% ipython --no-banner

In [1]: import numpy as np

In [2]: import numpy.linalg as la

In [3]: np.set_printoptions(precision=2, suppress=True, linewidth=140, floatmode="fixed")

In [4]: def rnd(a):
   ...:     return np.round(a, 2) + 0
   ...: 

In [5]: F = np.load("data.npy")

In [6]: print(F)
[[ -0.10  -0.30 -14.00  -0.90   0.00   0.70   1.60   0.60]
 [  0.50  -1.40  22.00  -1.30   0.60   1.30  -1.30   0.30]
 [ -1.30  -0.20  20.00  -1.60   1.50  -0.30  -0.90  -1.20]
 [  0.20  -0.30   6.00  -2.10   0.80  -0.70   0.20   0.70]
 [  0.60  -0.20  36.00   2.30  -0.20   0.00  -0.60   0.20]
 [  0.50  -1.10   0.00   1.10   0.40   0.50  -1.50  -0.10]
 [ -1.80  -0.90  12.00  -0.30  -0.40   0.70   1.10  -0.30]
 [  1.40   0.40  12.00  -1.10   1.50   1.10  -0.60  -0.40]
 [  1.00   0.70 -34.00  -0.40  -1.10   0.50   0.30   0.20]]

In [7]: P = F @ la.solve(F.T @ F, F.T)

In [8]: print(rnd(np.diag(P)))
[0.71 1.00 0.73 0.99 0.84 1.00 0.91 0.92 0.90]

In [9]: print(rnd(la.eigvalsh(P)))
[0.00 1.00 1.00 1.00 1.00 1.00 1.00 1.00 1.00]

In [10]: print(rnd(P @ F[:, 0]))
[-0.10  0.50 -1.30  0.20  0.60  0.50 -1.80  1.40  1.00]

In [11]: print(rnd(np.trace(P)))
8.0

In [12]: f, g = F[4], F[1]

In [13]: print(rnd(f @ g))
790.31

In [14]: print(rnd(f @ f))
1302.13

In [15]: p = (f @ g) / (f @ f) * f

In [16]: print(rnd(g - p))
[ 0.14 -1.28  0.15 -2.70  0.72  1.30 -0.94  0.18]

In [17]: print(rnd((g - p) @ f))
0.0

In [18]: print(rnd(p))
[ 0.36 -0.12 21.85  1.40 -0.12  0.00 -0.36  0.12]

In [19]: print(la.matrix_rank(np.outer(f, g)))
1
